$ python3 -q
>>> import numpy as np
>>> np.set_printoptions(suppress=True, linewidth=160)
>>> def rnd(a):
...     return np.round(a, 3) + 0
... 
>>> arr = np.load("run16.npy")
>>> rnd(arr)
array([[0.368, 0.053, 0.368, 0.158, 0.263],
       [0.053, 0.008, 0.053, 0.023, 0.038],
       [0.368, 0.053, 0.368, 0.158, 0.263],
       [0.158, 0.023, 0.158, 0.068, 0.113],
       [0.263, 0.038, 0.263, 0.113, 0.188]])
>>> x0 = np.array([0, 0, -2, -2, -1])
>>> rnd(np.eye(5) - arr)
array([[ 0.632, -0.053, -0.368, -0.158, -0.263],
       [-0.053,  0.992, -0.053, -0.023, -0.038],
       [-0.368, -0.053,  0.632, -0.158, -0.263],
       [-0.158, -0.023, -0.158,  0.932, -0.113],
       [-0.263, -0.038, -0.263, -0.113,  0.812]])
>>> rnd(arr @ arr @ x0)
array([-1.316, -0.188, -1.316, -0.564, -0.94 ])
>>> np.trace(arr)
np.float64(1.0)
>>> rnd(np.linalg.eigvalsh(2 * arr - np.eye(5)))
array([-1., -1., -1., -1.,  1.])
>>> E = np.load("sample3.npy")
>>> E
array([[-0.9  ,  0.3  ,  0.2  , -1.6  , -0.3  ,  0.9  , -1.   ],
       [-0.1  , -1.4  , -0.4  ,  1.3  ,  1.   , -0.3  , -0.7  ],
       [ 1.3  ,  0.7  , -0.1  ,  0.   , -0.4  ,  1.8  , -1.   ],
       [ 1.316,  0.692, -0.127,  0.029, -0.433,  1.808, -1.049]])
>>> x0 = np.array([3, 3, 1, 1, 3, 0, 0])
>>> h1 = np.maximum(E @ x0, 0)
>>> rnd(E.T @ h1)
array([12.199,  6.492, -1.058,  0.134, -3.883, 16.826, -9.554])
>>> rnd(h1)
array([0.   , 0.   , 4.7  , 4.627])
>>> rnd(np.tanh(E @ x0))
array([-0.999, -0.537,  1.   ,  1.   ])
>>> rnd(np.maximum(E @ x0, 0) - np.maximum(-E @ x0, 0))
array([-4.1  , -0.6  ,  4.7  ,  4.627])
>>> np.linalg.cond(E) > 100
np.True_
>>> np.linalg.matrix_rank(E, rtol=0.1)
np.int64(3)
>>> J = np.load("data.npy")
>>> J
array([[ 7,  0,  0,  0, 18],
       [24,  0,  0,  0,  2],
       [18,  0,  0,  0, 19],
       [ 6,  0,  0,  0, 19],
       [ 0,  0,  0,  3, 29],
       [ 0,  0,  0,  0, 18],
       [ 8,  0,  0,  0, 26],
       [11,  0,  0,  0, 12],
       [ 2,  0,  0,  0, 29],
       [19,  0,  0,  0,  8],
       [29,  0,  0,  0, 12]])
>>> # columns 1 and 2 are equal
>>> np.linalg.cond(J) > 100
np.True_
>>> [round(float(x), 3) for x in np.linalg.svd(J, compute_uv=False)[:3]]
[70.58, 38.482, 2.56]
>>> np.argsort(-np.linalg.norm(J, axis=0).round(6), kind="stable")[:3]
array([4, 0, 3])
>>> rnd(np.linalg.norm(J, 2) / np.linalg.norm(J))
np.float64(0.878)
>>> m1 = np.load("x.npy")
>>> m1
array([[-4.898, -2.456, -2.003],
       [ 0.566, -1.829,  0.719],
       [ 4.185,  4.202,  1.093],
       [ 3.561,  0.375,  1.946],
       [-1.296, -1.994, -0.058],
       [ 1.576,  0.861,  0.863],
       [-3.025, -2.666, -0.784],
       [-2.576, -3.548, -0.616],
       [ 1.235,  1.497,  0.431],
       [ 0.403, -1.099,  0.578],
       [ 5.335,  1.215,  2.909],
       [-1.501, -1.463, -0.664],
       [-4.152, -4.152, -1.234],
       [ 3.205,  1.075,  1.749],
       [ 2.925,  2.19 ,  1.127],
       [ 4.517,  3.442,  1.382]])
>>> rnd(np.linalg.norm(m1[4] - m1[0]))
np.float64(4.12)
>>> rnd(np.linalg.norm(m1, "nuc"))
np.float64(21.635)
>>> rnd(np.linalg.norm(m1) ** 2 / np.linalg.norm(m1, 2) ** 2)
np.float64(1.097)
>>> rnd(np.linalg.norm(m1[4], 1)), rnd(np.linalg.norm(m1[4], np.inf))
(np.float64(3.348), np.float64(1.994))
>>> rnd(np.linalg.norm(m1, 2))
np.float64(16.13)
>>> rnd(np.linalg.norm(m1, 1)), rnd(np.linalg.norm(m1, np.inf))
(np.float64(44.956), np.float64(9.538))
>>> x0 = np.array([0, 1, 1])
>>> target = m1 @ x0
>>> beta, lr = np.zeros(3), 1 / np.linalg.norm(m1, 2) ** 2
>>> for i in range(12):
...     beta -= lr * m1.T @ (m1 @ beta - target)
...     if i % 2 == 0: print(i, round(np.linalg.norm(m1 @ beta - target), 3))
... 
0 1.59
2 1.336
4 1.135
6 0.978
8 0.858
10 0.766
>>> rnd(beta)
array([0.566, 0.649, 0.151])
>>> rnd(np.linalg.cond(m1))
np.float64(32.103)
>>> dist = np.linalg.norm(m1[:, None] - m1[None], axis=-1)
>>> np.flatnonzero(dist[4] < dist.mean() / 2)
array([ 1,  4,  6,  7,  9, 11])
>>> np.linalg.matrix_rank(dist ** 2)
np.int64(5)
>>> gram = np.cov(m1, rowvar=False)
>>> rnd(np.corrcoef(m1[:, 2], m1[:, 0])[0, 1])
np.float64(0.958)
>>> rnd(np.corrcoef(m1.T))
array([[1.   , 0.884, 0.958],
       [0.884, 1.   , 0.725],
       [0.958, 0.725, 1.   ]])
>>> rnd(np.median(m1, axis=0))
array([ 0.901, -0.362,  0.648])
>>> np.argsort(-m1.std(axis=0).round(6), kind="stable")
array([0, 1, 2])
>>> rnd(gram)
array([[10.467,  7.101,  3.999],
       [ 7.101,  6.167,  2.322],
       [ 3.999,  2.322,  1.665]])
>>> rnd(np.linalg.eigvalsh(gram)[::-1])
array([17.106,  1.177,  0.017])
>>> Ac = (m1 - m1.mean(axis=0)) / m1.std(axis=0)
>>> rnd(Ac.std(axis=0))
array([1., 1., 1.])
>>> np.argwhere(np.abs(Ac) > 2)
array([], shape=(0, 2), dtype=int64)
>>> beta = np.linalg.lstsq(np.delete(Ac, 0, axis=1), Ac[:, 0])[0]
>>> rnd(1 - np.var(Ac[:, 0] - np.delete(Ac, 0, axis=1) @ beta))
np.float64(0.993)
>>> W0 = np.load("a.npy")
>>> W0
array([[  8.742,  25.414,  10.671,   7.912, -21.196,  15.394],
       [ 10.984,  25.713,   9.395,   7.227, -20.975,  14.719],
       [ 11.018,  26.275,  10.031,  12.084, -21.852,  14.987],
       [  9.91 ,  25.158,  10.85 ,  11.163, -17.864,  16.583],
       [ 12.083,  23.356,  10.039,   9.23 , -20.035,  14.483],
       [ 11.536,  22.857,   9.2  ,  10.446, -18.815,  14.302],
       [  9.655,  23.545,  10.589,  10.943, -18.93 ,  14.611],
       [  8.965,  24.239,  10.717,   9.261, -21.007,  14.979],
       [ 10.242,  27.142,  10.259,   8.27 , -18.867,  15.25 ],
       [ 10.805,  24.105,  10.252,  10.161, -20.535,  15.362],
       [ 10.044,  25.214,  10.383,   8.679, -19.67 ,  14.563],
       [  9.025,  26.048,  11.703,   9.116, -19.867,  16.315],
       [ 10.849,  25.288,   8.293,  10.569, -18.795,  15.66 ],
       [  8.742,  25.53 ,   9.614,  10.55 , -20.307,  15.767],
       [ 10.64 ,  23.821,   9.252,   9.701, -19.27 ,  13.694],
       [ 10.348,  23.78 ,   9.852,  10.704, -20.567,  14.77 ],
       [  9.153,  25.8  ,  10.945,   9.233, -19.263,  16.543],
       [  9.652,  25.109,  11.281,   9.811, -20.877,  17.979],
       [ 10.161,  25.098,  11.511,  10.282, -21.205,  15.428],
       [  8.492,  25.015,  11.083,  10.162, -19.887,  14.695]])
>>> x0 = np.array([1, -2, 1, -2, -1, 0])
>>> target = W0 @ x0
>>> beta, lr = np.zeros(6), 1 / np.linalg.norm(W0, 2) ** 2
>>> for i in range(3):
...     beta -= lr * W0.T @ (W0 @ beta - target)
...     if i % 1 == 0: print(i, round(np.linalg.norm(W0 @ beta - target), 3))
... 
0 13.072
1 13.063
2 13.055
>>> rnd(np.linalg.cond(W0))
np.float64(71.043)
>>> rnd(beta)
array([-0.186, -0.467, -0.191, -0.186,  0.37 , -0.287])
>>> data = np.loadtxt("case19.csv", delimiter=",")
>>> data
array([[6., 5., 0., 0.],
       [5., 6., 0., 0.],
       [0., 0., 6., 0.],
       [0., 0., 0., 6.]])
>>> W = np.array([[-7, 7, -4, -3], [-6, 4, 3, -1], [-3, -9, -3, 5], [-9, 6, 7, -3]])
>>> beta = np.array([-1, 3, -1, -2])
>>> H = np.maximum(data @ W + beta, 0)
>>> np.linalg.matrix_rank(H)
np.int64(3)
>>> (H > 0).mean(axis=0)
array([0.  , 0.75, 0.25, 0.25])
>>> cent = np.array([[-3, -3, -1], [2, -3, -3], [1, -3, 2], [3, -3, -3]])
>>> W @ cent
array([[ 22,  21, -13],
       [ 26,   0,   3],
       [  3,  30,   9],
       [ 37,  -3,  14]])
>>> (H @ cent).round(6).argmax(axis=1)
array([0, 0, 0, 0])
>>> evals, V = np.linalg.eig(data)
>>> rnd(np.sort(np.linalg.eigvals(np.linalg.inv(data))))
array([0.091, 0.167, 0.167, 1.   ])
>>> rnd(np.sort(np.linalg.eigvals(data.T)))
array([ 1.,  6.,  6., 11.])
>>> left, s, Vh = np.linalg.svd(E)
>>> np.argmax(s[:-1] / (s[1:] + 1e-6)) + 1
np.int64(3)
>>> out = left[:, :3] @ np.diag(s[:3]) @ Vh[:3]
>>> rnd(np.abs(E - out).max())
np.float64(0.02)
>>> np.linalg.matrix_rank(out)
np.int64(3)
>>> T = np.stack([data, -3 * data, data[::-1]])
>>> np.linalg.matrix_rank(T)
array([4, 4, 4])
>>> rnd(np.linalg.norm(T, axis=(1, 2)))
array([13.928, 41.785, 13.928])
>>> np.linalg.matrix_rank(T.reshape(3, -1))
np.int64(2)
>>> (T @ data.T).shape
(3, 4, 4)
>>> data.reshape(-1, 2)
array([[6., 5.],
       [0., 0.],
       [5., 6.],
       [0., 0.],
       [0., 0.],
       [6., 0.],
       [0., 0.],
       [0., 6.]])
>>> T = data.reshape(4, 2, -1)
>>> np.swapaxes(T, 1, 2)[2]
array([[0., 6.],
       [0., 0.]])
>>> K = np.load("layer10.npy")
>>> K
array([[-7.,  3.,  0.],
       [-7., -9.,  2.],
       [ 0.,  0.,  0.]])
>>> left, s, Vh = np.linalg.svd(K)
>>> V = Vh[:(s > 1e-8).sum()]
>>> rng = np.random.default_rng(209583)
>>> x0 = K[0] + 2 * K[1] + rng.integers(2) * np.eye(3)[2]
>>> x0
array([-21., -15.,   5.])
>>> np.linalg.matrix_rank(np.vstack([K, x0]))
np.int64(3)
>>> np.allclose(V.T @ V @ x0, x0)
False
>>> rnd(np.linalg.norm(x0 - V.T @ V @ x0))
np.float64(0.984)
>>> rnd(V.T @ V)
array([[ 0.995, -0.012, -0.069],
       [-0.012,  0.973, -0.161],
       [-0.069, -0.161,  0.032]])
>>> rank = np.linalg.matrix_rank(K)
>>> rank
np.int64(2)
>>> null = np.linalg.svd(K)[2][rank:].T
>>> np.linalg.matrix_rank(K.T @ K), np.linalg.matrix_rank(K @ K.T)
(np.int64(2), np.int64(2))
>>> [int(np.linalg.matrix_rank(K[:, :j + 1])) for j in range(3)]
[1, 2, 2]
>>> rnd(null[:, 0] / null[np.abs(null[:, 0]).round(6).argmax(), 0])
array([0.071, 0.167, 1.   ])
>>> null.shape
(3, 1)
>>> np.linalg.matrix_rank(K, rtol=0.1)
np.int64(2)
>>> np.linalg.cond(K) > 100
np.True_
>>> [round(float(x), 3) for x in np.linalg.svd(K, compute_uv=False)[:3]]
[11.828, 7.217, 0.0]
>>> np.linalg.lstsq(K[:-1].T, K[-1])[2]
np.int32(2)
>>> np.allclose(K[:-1].T @ np.linalg.lstsq(K[:-1].T, K[-1])[0], K[-1])
True
>>> np.unique(K.round(6), axis=0).shape
(3, 3)
>>> x0 = np.array([-3, -2, 5])
>>> h1 = np.maximum(K @ x0, 0)
>>> np.maximum(K @ x0, 0) - np.maximum(-K @ x0, 0)
array([15., 49.,  0.])
>>> rnd(np.tanh(K @ x0))
array([1., 1., 0.])
>>> np.flatnonzero(h1 > 1e-9)
array([0, 1])
>>> K.T @ h1
array([-448., -396.,   98.])
>>> h1
array([15., 49.,  0.])
>>> X = np.load("block19.npy")
>>> X
array([[-0.5 ,  0.55,  0.5 ,  0.35, -0.85, -0.45],
       [-0.2 ,  0.22,  0.2 ,  0.14, -0.34, -0.18],
       [ 3.5 , -3.85, -3.5 , -2.45,  5.95,  3.15]])
>>> gram = X.T @ X
>>> (X @ X.T).shape
(3, 3)
>>> rank = np.linalg.matrix_rank(X)
>>> rank
np.int64(1)
>>> null = np.linalg.svd(X)[2][rank:].T
>>> np.linalg.matrix_rank(X.T @ X), np.linalg.matrix_rank(X @ X.T)
(np.int64(1), np.int64(1))
>>> [int(np.linalg.matrix_rank(np.delete(X, i, axis=0))) for i in range(3)]
[1, 1, 1]
>>> rnd(X @ null)
array([[0., 0., 0., 0., 0.],
       [0., 0., 0., 0., 0.],
       [0., 0., 0., 0., 0.]])
>>> [int(np.linalg.matrix_rank(X[:, :j + 1])) for j in range(6)]
[1, 1, 1, 1, 1, 1]
>>> f = np.array([3, 0, -9])
>>> rnd(np.convolve(X[0], f))
array([-1.5 ,  1.65,  6.  , -3.9 , -7.05, -4.5 ,  7.65,  4.05])
>>> left, s, Vh = np.linalg.svd(X)
>>> V = Vh[:(s > 1e-8).sum()]
>>> x0 = X[1] + -2 * X[0] + rng.integers(2) * np.eye(6)[0]
>>> rnd(x0)
array([ 1.8 , -0.88, -0.8 , -0.56,  1.36,  0.72])
>>> np.allclose(V.T @ V @ x0, x0)
False
>>> rnd(np.diag(V.T @ V))
array([0.135, 0.164, 0.135, 0.066, 0.391, 0.109])
